$ ipython --no-banner

In [1]: import numpy as np

In [2]: np.set_printoptions(precision=3, suppress=True, linewidth=140)

In [3]: rd = lambda a: np.round(a, 3) + 0

In [4]: data = np.loadtxt("case5.csv", delimiter=",")

In [5]: rd(data)
Out[5]: 
array([[ 0.742,  0.039,  0.116,  0.264,  0.041, -0.043, -0.259,  0.051,  0.136,  0.054,  0.109],
       [ 0.039,  0.533,  0.049, -0.246,  0.079, -0.009, -0.268,  0.063, -0.218,  0.216, -0.089],
       [ 0.116,  0.049,  0.477, -0.049,  0.093, -0.093,  0.044, -0.099, -0.255, -0.152,  0.338],
       [ 0.264, -0.246, -0.049,  0.322,  0.044,  0.101,  0.02 ,  0.181,  0.079, -0.179, -0.039],
       [ 0.041,  0.079,  0.093,  0.044,  0.933,  0.03 ,  0.152, -0.041,  0.02 ,  0.02 , -0.132],
       [-0.043, -0.009, -0.093,  0.101,  0.03 ,  0.955, -0.062, -0.039, -0.088,  0.033,  0.086],
       [-0.259, -0.268,  0.044,  0.02 ,  0.152, -0.062,  0.46 ,  0.156,  0.058,  0.091,  0.21 ],
       [ 0.051,  0.063, -0.099,  0.181, -0.041, -0.039,  0.156,  0.846, -0.209,  0.088, -0.043],
       [ 0.136, -0.218, -0.255,  0.079,  0.02 , -0.088,  0.058, -0.209,  0.473,  0.236, -0.034],
       [ 0.054,  0.216, -0.152, -0.179,  0.02 ,  0.033,  0.091,  0.088,  0.236,  0.686,  0.193],
       [ 0.109, -0.089,  0.338, -0.039, -0.132,  0.086,  0.21 , -0.043, -0.034,  0.193,  0.574]])

In [6]: r0, g = data[10], data[1]

In [7]: rd(r0 @ g)
Out[7]: np.float64(-0.089)

In [8]: pr = (r0 @ g) / (r0 @ r0) * r0

In [9]: rd((g - pr) @ r0)
Out[9]: np.float64(0.0)

In [10]: rd(np.linalg.norm(r0 + g) ** 2 + np.linalg.norm(r0 - g) ** 2)
Out[10]: np.float64(2.215)

In [11]: rd(g - pr)
Out[11]: array([ 0.056,  0.52 ,  0.101, -0.252,  0.059,  0.004, -0.236,  0.057, -0.223,  0.246,  0.   ])

In [12]: np.linalg.matrix_rank(np.outer(r0, g))
Out[12]: np.int64(1)

In [13]: np.allclose(data, data.T)
Out[13]: True

In [14]: rd(np.linalg.matrix_power(data, 4))
Out[14]: 
array([[ 0.742,  0.039,  0.116,  0.264,  0.041, -0.043, -0.259,  0.051,  0.136,  0.054,  0.109],
       [ 0.039,  0.533,  0.049, -0.246,  0.079, -0.009, -0.268,  0.063, -0.218,  0.216, -0.089],
       [ 0.116,  0.049,  0.477, -0.049,  0.093, -0.093,  0.044, -0.099, -0.255, -0.152,  0.338],
       [ 0.264, -0.246, -0.049,  0.322,  0.044,  0.101,  0.02 ,  0.181,  0.079, -0.179, -0.039],
       [ 0.041,  0.079,  0.093,  0.044,  0.933,  0.03 ,  0.152, -0.041,  0.02 ,  0.02 , -0.132],
       [-0.043, -0.009, -0.093,  0.101,  0.03 ,  0.955, -0.062, -0.039, -0.088,  0.033,  0.086],
       [-0.259, -0.268,  0.044,  0.02 ,  0.152, -0.062,  0.46 ,  0.156,  0.058,  0.091,  0.21 ],
       [ 0.051,  0.063, -0.099,  0.181, -0.041, -0.039,  0.156,  0.846, -0.209,  0.088, -0.043],
       [ 0.136, -0.218, -0.255,  0.079,  0.02 , -0.088,  0.058, -0.209,  0.473,  0.236, -0.034],
       [ 0.054,  0.216, -0.152, -0.179,  0.02 ,  0.033,  0.091,  0.088,  0.236,  0.686,  0.193],
       [ 0.109, -0.089,  0.338, -0.039, -0.132,  0.086,  0.21 , -0.043, -0.034,  0.193,  0.574]])

In [15]: rd(np.trace(data))
Out[15]: np.float64(7.0)

In [16]: rd((data + data.T) / 2)
Out[16]: 
array([[ 0.742,  0.039,  0.116,  0.264,  0.041, -0.043, -0.259,  0.051,  0.136,  0.054,  0.109],
       [ 0.039,  0.533,  0.049, -0.246,  0.079, -0.009, -0.268,  0.063, -0.218,  0.216, -0.089],
       [ 0.116,  0.049,  0.477, -0.049,  0.093, -0.093,  0.044, -0.099, -0.255, -0.152,  0.338],
       [ 0.264, -0.246, -0.049,  0.322,  0.044,  0.101,  0.02 ,  0.181,  0.079, -0.179, -0.039],
       [ 0.041,  0.079,  0.093,  0.044,  0.933,  0.03 ,  0.152, -0.041,  0.02 ,  0.02 , -0.132],
       [-0.043, -0.009, -0.093,  0.101,  0.03 ,  0.955, -0.062, -0.039, -0.088,  0.033,  0.086],
       [-0.259, -0.268,  0.044,  0.02 ,  0.152, -0.062,  0.46 ,  0.156,  0.058,  0.091,  0.21 ],
       [ 0.051,  0.063, -0.099,  0.181, -0.041, -0.039,  0.156,  0.846, -0.209,  0.088, -0.043],
       [ 0.136, -0.218, -0.255,  0.079,  0.02 , -0.088,  0.058, -0.209,  0.473,  0.236, -0.034],
       [ 0.054,  0.216, -0.152, -0.179,  0.02 ,  0.033,  0.091,  0.088,  0.236,  0.686,  0.193],
       [ 0.109, -0.089,  0.338, -0.039, -0.132,  0.086,  0.21 , -0.043, -0.034,  0.193,  0.574]])

In [17]: rd(np.abs(np.linalg.eigvals(data)).max())
Out[17]: np.float64(1.0)

In [18]: rd(np.sort(np.abs(np.linalg.eigvals(data))))
Out[18]: array([0., 0., 0., 0., 1., 1., 1., 1., 1., 1., 1.])

In [19]: np.linalg.cond(data) > 100
Out[19]: np.True_

In [20]: np.argsort(-np.linalg.norm(data, axis=0).round(6), kind="stable")[:3]
Out[20]: array([5, 4, 7])

In [21]: rng = np.random.default_rng(3710)

In [22]: lab = rng.permutation(11)

In [23]: lab
Out[23]: array([ 7,  8, 10,  3,  5,  1,  2,  6,  0,  9,  4])

In [24]: Y = data[lab][:, lab]

In [25]: rd(np.diag(Y))
Out[25]: array([0.846, 0.473, 0.574, 0.322, 0.955, 0.533, 0.477, 0.46 , 0.742, 0.686, 0.933])

In [26]: np.allclose(Y, data)
Out[26]: False

In [27]: rd(np.linalg.det(Y)), rd(np.linalg.det(data[lab]))
Out[27]: (np.float64(0.0), np.float64(0.0))

In [28]: rd(np.sort(np.abs(np.linalg.eigvals(Y))))
Out[28]: array([0., 0., 0., 0., 1., 1., 1., 1., 1., 1., 1.])

In [29]: rd(Y)
Out[29]: 
array([[ 0.846, -0.209, -0.043,  0.181, -0.039,  0.063, -0.099,  0.156,  0.051,  0.088, -0.041],
       [-0.209,  0.473, -0.034,  0.079, -0.088, -0.218, -0.255,  0.058,  0.136,  0.236,  0.02 ],
       [-0.043, -0.034,  0.574, -0.039,  0.086, -0.089,  0.338,  0.21 ,  0.109,  0.193, -0.132],
       [ 0.181,  0.079, -0.039,  0.322,  0.101, -0.246, -0.049,  0.02 ,  0.264, -0.179,  0.044],
       [-0.039, -0.088,  0.086,  0.101,  0.955, -0.009, -0.093, -0.062, -0.043,  0.033,  0.03 ],
       [ 0.063, -0.218, -0.089, -0.246, -0.009,  0.533,  0.049, -0.268,  0.039,  0.216,  0.079],
       [-0.099, -0.255,  0.338, -0.049, -0.093,  0.049,  0.477,  0.044,  0.116, -0.152,  0.093],
       [ 0.156,  0.058,  0.21 ,  0.02 , -0.062, -0.268,  0.044,  0.46 , -0.259,  0.091,  0.152],
       [ 0.051,  0.136,  0.109,  0.264, -0.043,  0.039,  0.116, -0.259,  0.742,  0.054,  0.041],
       [ 0.088,  0.236,  0.193, -0.179,  0.033,  0.216, -0.152,  0.091,  0.054,  0.686,  0.02 ],
       [-0.041,  0.02 , -0.132,  0.044,  0.03 ,  0.079,  0.093,  0.152,  0.041,  0.02 ,  0.933]])

In [30]: rd(np.linalg.matrix_power(Y, 3))
Out[30]: 
array([[ 0.846, -0.209, -0.043,  0.181, -0.039,  0.063, -0.099,  0.156,  0.051,  0.088, -0.041],
       [-0.209,  0.473, -0.034,  0.079, -0.088, -0.218, -0.255,  0.058,  0.136,  0.236,  0.02 ],
       [-0.043, -0.034,  0.574, -0.039,  0.086, -0.089,  0.338,  0.21 ,  0.109,  0.193, -0.132],
       [ 0.181,  0.079, -0.039,  0.322,  0.101, -0.246, -0.049,  0.02 ,  0.264, -0.179,  0.044],
       [-0.039, -0.088,  0.086,  0.101,  0.955, -0.009, -0.093, -0.062, -0.043,  0.033,  0.03 ],
       [ 0.063, -0.218, -0.089, -0.246, -0.009,  0.533,  0.049, -0.268,  0.039,  0.216,  0.079],
       [-0.099, -0.255,  0.338, -0.049, -0.093,  0.049,  0.477,  0.044,  0.116, -0.152,  0.093],
       [ 0.156,  0.058,  0.21 ,  0.02 , -0.062, -0.268,  0.044,  0.46 , -0.259,  0.091,  0.152],
       [ 0.051,  0.136,  0.109,  0.264, -0.043,  0.039,  0.116, -0.259,  0.742,  0.054,  0.041],
       [ 0.088,  0.236,  0.193, -0.179,  0.033,  0.216, -0.152,  0.091,  0.054,  0.686,  0.02 ],
       [-0.041,  0.02 , -0.132,  0.044,  0.03 ,  0.079,  0.093,  0.152,  0.041,  0.02 ,  0.933]])

In [31]: np.linalg.determinant(Y)
Traceback (most recent call last):
  Cell In[31], line 1
    np.linalg.determinant(Y)
AttributeError: module 'numpy.linalg' has no attribute 'determinant'


In [32]: rd(np.linalg.det(Y))
Out[32]: np.float64(0.0)

In [33]: rd((Y + Y.T) / 2)
Out[33]: 
array([[ 0.846, -0.209, -0.043,  0.181, -0.039,  0.063, -0.099,  0.156,  0.051,  0.088, -0.041],
       [-0.209,  0.473, -0.034,  0.079, -0.088, -0.218, -0.255,  0.058,  0.136,  0.236,  0.02 ],
       [-0.043, -0.034,  0.574, -0.039,  0.086, -0.089,  0.338,  0.21 ,  0.109,  0.193, -0.132],
       [ 0.181,  0.079, -0.039,  0.322,  0.101, -0.246, -0.049,  0.02 ,  0.264, -0.179,  0.044],
       [-0.039, -0.088,  0.086,  0.101,  0.955, -0.009, -0.093, -0.062, -0.043,  0.033,  0.03 ],
       [ 0.063, -0.218, -0.089, -0.246, -0.009,  0.533,  0.049, -0.268,  0.039,  0.216,  0.079],
       [-0.099, -0.255,  0.338, -0.049, -0.093,  0.049,  0.477,  0.044,  0.116, -0.152,  0.093],
       [ 0.156,  0.058,  0.21 ,  0.02 , -0.062, -0.268,  0.044,  0.46 , -0.259,  0.091,  0.152],
       [ 0.051,  0.136,  0.109,  0.264, -0.043,  0.039,  0.116, -0.259,  0.742,  0.054,  0.041],
       [ 0.088,  0.236,  0.193, -0.179,  0.033,  0.216, -0.152,  0.091,  0.054,  0.686,  0.02 ],
       [-0.041,  0.02 , -0.132,  0.044,  0.03 ,  0.079,  0.093,  0.152,  0.041,  0.02 ,  0.933]])

In [34]: rd(np.sort(np.abs(np.linalg.eigvals(Y))))
Out[34]: array([0., 0., 0., 0., 1., 1., 1., 1., 1., 1., 1.])

In [35]: rd(Y @ Y)
Out[35]: 
array([[ 0.846, -0.209, -0.043,  0.181, -0.039,  0.063, -0.099,  0.156,  0.051,  0.088, -0.041],
       [-0.209,  0.473, -0.034,  0.079, -0.088, -0.218, -0.255,  0.058,  0.136,  0.236,  0.02 ],
       [-0.043, -0.034,  0.574, -0.039,  0.086, -0.089,  0.338,  0.21 ,  0.109,  0.193, -0.132],
       [ 0.181,  0.079, -0.039,  0.322,  0.101, -0.246, -0.049,  0.02 ,  0.264, -0.179,  0.044],
       [-0.039, -0.088,  0.086,  0.101,  0.955, -0.009, -0.093, -0.062, -0.043,  0.033,  0.03 ],
       [ 0.063, -0.218, -0.089, -0.246, -0.009,  0.533,  0.049, -0.268,  0.039,  0.216,  0.079],
       [-0.099, -0.255,  0.338, -0.049, -0.093,  0.049,  0.477,  0.044,  0.116, -0.152,  0.093],
       [ 0.156,  0.058,  0.21 ,  0.02 , -0.062, -0.268,  0.044,  0.46 , -0.259,  0.091,  0.152],
       [ 0.051,  0.136,  0.109,  0.264, -0.043,  0.039,  0.116, -0.259,  0.742,  0.054,  0.041],
       [ 0.088,  0.236,  0.193, -0.179,  0.033,  0.216, -0.152,  0.091,  0.054,  0.686,  0.02 ],
       [-0.041,  0.02 , -0.132,  0.044,  0.03 ,  0.079,  0.093,  0.152,  0.041,  0.02 ,  0.933]])

In [36]: rd(np.abs(np.linalg.eigvals(Y)).max())
Out[36]: np.float64(1.0)
